$ python3 -q
>>> import numpy as np
>>> np.set_printoptions(precision=3, suppress=True, linewidth=100)
>>> def tidy(a):
...     return np.round(a, 3) + 0
... 
>>> W0 = np.load("w.npy")
>>> W0
array([[ 2.,  2.,  0.,  0.,  0.,  0.],
       [ 2., -3.,  2.,  0.,  0.,  0.],
       [ 0.,  2., -4.,  2.,  0.,  0.],
       [ 0.,  0.,  2.,  2.,  2.,  0.],
       [ 0.,  0.,  0.,  2.,  5.,  2.],
       [ 0.,  0.,  0.,  0.,  2., -2.]])
>>> u, r1 = W0[5], W0[3]
>>> u @ u
np.float64(8.0)
>>> u @ r1
np.float64(4.0)
>>> pr = (u @ r1) / (u @ u) * u
>>> (r1 - pr) @ u
np.float64(0.0)
>>> np.linalg.matrix_rank(np.outer(u, r1))
np.int64(1)
>>> np.outer(u, r1)
array([[ 0.,  0.,  0.,  0.,  0.,  0.],
       [ 0.,  0.,  0.,  0.,  0.,  0.],
       [ 0.,  0.,  0.,  0.,  0.,  0.],
       [ 0.,  0.,  0.,  0.,  0.,  0.],
       [ 0.,  0.,  4.,  4.,  4.,  0.],
       [-0., -0., -4., -4., -4., -0.]])
>>> r1 - pr
array([0., 0., 2., 2., 1., 1.])
>>> tidy(np.linalg.norm(u + r1) ** 2 + np.linalg.norm(u - r1) ** 2)
np.float64(40.0)
>>> q, V = np.linalg.qr(W0[:, :5])[0], np.linalg.qr(W0[:, 5:])[0]
>>> sv = np.linalg.svd(q.T @ V, compute_uv=False)
>>> tidy(np.linalg.norm(q @ q.T - V @ V.T, 2))
np.float64(1.0)
>>> print(tidy(sv))
[0.434]
>>> print(np.all(np.linalg.eigvalsh(W0) > 0))
False
>>> x0 = np.array([0, 0, 1, 0, 3, 2])
>>> rhs = W0 @ x0
>>> rhs
array([ 0.,  2., -4.,  8., 19.,  2.])
>>> print(tidy(np.linalg.solve(W0, rhs)))
[0. 0. 1. 0. 3. 2.]
>>> A = np.load("case14.npy")
>>> tidy(A)
array([[ 0.107, -0.021,  0.122,  0.093, -0.093,  0.079,  0.122,  0.036,  0.079,  0.079, -0.021,
        -0.021,  0.064,  0.079,  0.122, -0.05 ],
       [-0.021,  0.004, -0.024, -0.019,  0.019, -0.016, -0.024, -0.007, -0.016, -0.016,  0.004,
         0.004, -0.013, -0.016, -0.024,  0.01 ],
       [ 0.122, -0.024,  0.138,  0.105, -0.105,  0.089,  0.138,  0.041,  0.089,  0.089, -0.024,
        -0.024,  0.073,  0.089,  0.138, -0.057],
       [ 0.093, -0.019,  0.105,  0.081, -0.081,  0.068,  0.105,  0.031,  0.068,  0.068, -0.019,
        -0.019,  0.056,  0.068,  0.105, -0.043],
       [-0.093,  0.019, -0.105, -0.081,  0.081, -0.068, -0.105, -0.031, -0.068, -0.068,  0.019,
         0.019, -0.056, -0.068, -0.105,  0.043],
       [ 0.079, -0.016,  0.089,  0.068, -0.068,  0.058,  0.089,  0.026,  0.058,  0.058, -0.016,
        -0.016,  0.047,  0.058,  0.089, -0.037],
       [ 0.122, -0.024,  0.138,  0.105, -0.105,  0.089,  0.138,  0.041,  0.089,  0.089, -0.024,
        -0.024,  0.073,  0.089,  0.138, -0.057],
       [ 0.036, -0.007,  0.041,  0.031, -0.031,  0.026,  0.041,  0.012,  0.026,  0.026, -0.007,
        -0.007,  0.021,  0.026,  0.041, -0.017],
       [ 0.079, -0.016,  0.089,  0.068, -0.068,  0.058,  0.089,  0.026,  0.058,  0.058, -0.016,
        -0.016,  0.047,  0.058,  0.089, -0.037],
       [ 0.079, -0.016,  0.089,  0.068, -0.068,  0.058,  0.089,  0.026,  0.058,  0.058, -0.016,
        -0.016,  0.047,  0.058,  0.089, -0.037],
       [-0.021,  0.004, -0.024, -0.019,  0.019, -0.016, -0.024, -0.007, -0.016, -0.016,  0.004,
         0.004, -0.013, -0.016, -0.024,  0.01 ],
       [-0.021,  0.004, -0.024, -0.019,  0.019, -0.016, -0.024, -0.007, -0.016, -0.016,  0.004,
         0.004, -0.013, -0.016, -0.024,  0.01 ],
       [ 0.064, -0.013,  0.073,  0.056, -0.056,  0.047,  0.073,  0.021,  0.047,  0.047, -0.013,
        -0.013,  0.039,  0.047,  0.073, -0.03 ],
       [ 0.079, -0.016,  0.089,  0.068, -0.068,  0.058,  0.089,  0.026,  0.058,  0.058, -0.016,
        -0.016,  0.047,  0.058,  0.089, -0.037],
       [ 0.122, -0.024,  0.138,  0.105, -0.105,  0.089,  0.138,  0.041,  0.089,  0.089, -0.024,
        -0.024,  0.073,  0.089,  0.138, -0.057],
       [-0.05 ,  0.01 , -0.057, -0.043,  0.043, -0.037, -0.057, -0.017, -0.037, -0.037,  0.01 ,
         0.01 , -0.03 , -0.037, -0.057,  0.023]])
>>> w, V = np.linalg.eigh(A)
>>> x0 = np.array([3, 3, 3, 0, 3, 0, 3, 1, 1, 0, 2, 1, 1, 0, 1, 2])
>>> tidy(x0 @ A @ x0 / (x0 @ x0)), tidy(w[0]), tidy(w[-1])
(np.float64(0.115), np.float64(0.0), np.float64(1.0))
>>> tidy(np.linalg.eigvalsh(A[1:, 1:]))
array([0.   , 0.   , 0.   , 0.   , 0.   , 0.   , 0.   , 0.   , 0.   , 0.   , 0.   , 0.   , 0.   ,
       0.   , 0.893])
>>> print(tidy(np.abs(A).sum(axis=1).max()), tidy(np.abs(w).max()))
1.346 1.0
